>>> import numpy as np
>>> np.set_printoptions(precision=2, suppress=True, linewidth=200, legacy="1.25")
>>> F = np.loadtxt("data.csv", delimiter=",")
>>> F
array([[ 0.53, -0.2 , -0.07, -0.47, -0.47, -0.07, -0.34,  0.34],
       [-0.2 ,  0.91, -0.03, -0.2 , -0.2 , -0.03, -0.14,  0.14],
       [-0.07, -0.03,  0.99, -0.07, -0.07, -0.01, -0.05,  0.05],
       [-0.47, -0.2 , -0.07,  0.53, -0.47, -0.07, -0.34,  0.34],
       [-0.47, -0.2 , -0.07, -0.47,  0.53, -0.07, -0.34,  0.34],
       [-0.07, -0.03, -0.01, -0.07, -0.07,  0.99, -0.05,  0.05],
       [-0.34, -0.14, -0.05, -0.34, -0.34, -0.05,  0.76,  0.24],
       [ 0.34,  0.14,  0.05,  0.34,  0.34,  0.05,  0.24,  0.76]])
>>> # symmetric, so the eigenvalues are real
>>> w, vecs = np.linalg.eigh(F)
>>> vec = np.array([3, 2, 1, 1, 2, 3, 1, -1])
>>> np.round(vecs * np.maximum(w, 0) @ vecs.T, 2) + 0
array([[ 0.76, -0.1 , -0.03, -0.24, -0.24, -0.03, -0.17,  0.17],
       [-0.1 ,  0.96, -0.01, -0.1 , -0.1 , -0.01, -0.07,  0.07],
       [-0.03, -0.01,  1.  , -0.03, -0.03,  0.  , -0.02,  0.02],
       [-0.24, -0.1 , -0.03,  0.76, -0.24, -0.03, -0.17,  0.17],
       [-0.24, -0.1 , -0.03, -0.24,  0.76, -0.03, -0.17,  0.17],
       [-0.03, -0.01,  0.  , -0.03, -0.03,  1.  , -0.02,  0.02],
       [-0.17, -0.07, -0.02, -0.17, -0.17, -0.02,  0.88,  0.12],
       [ 0.17,  0.07,  0.02,  0.17,  0.17,  0.02,  0.12,  0.88]])
>>> np.round(vecs * np.abs(w) @ vecs.T, 2) + 0
array([[1., 0., 0., 0., 0., 0., 0., 0.],
       [0., 1., 0., 0., 0., 0., 0., 0.],
       [0., 0., 1., 0., 0., 0., 0., 0.],
       [0., 0., 0., 1., 0., 0., 0., 0.],
       [0., 0., 0., 0., 1., 0., 0., 0.],
       [0., 0., 0., 0., 0., 1., 0., 0.],
       [0., 0., 0., 0., 0., 0., 1., 0.],
       [0., 0., 0., 0., 0., 0., 0., 1.]])
>>> np.linalg.eigvalsh(F[1:, 1:])
array([-0.53,  1.  ,  1.  ,  1.  ,  1.  ,  1.  ,  1.  ])
>>> round(vec @ F @ vec, 2)
-6.96
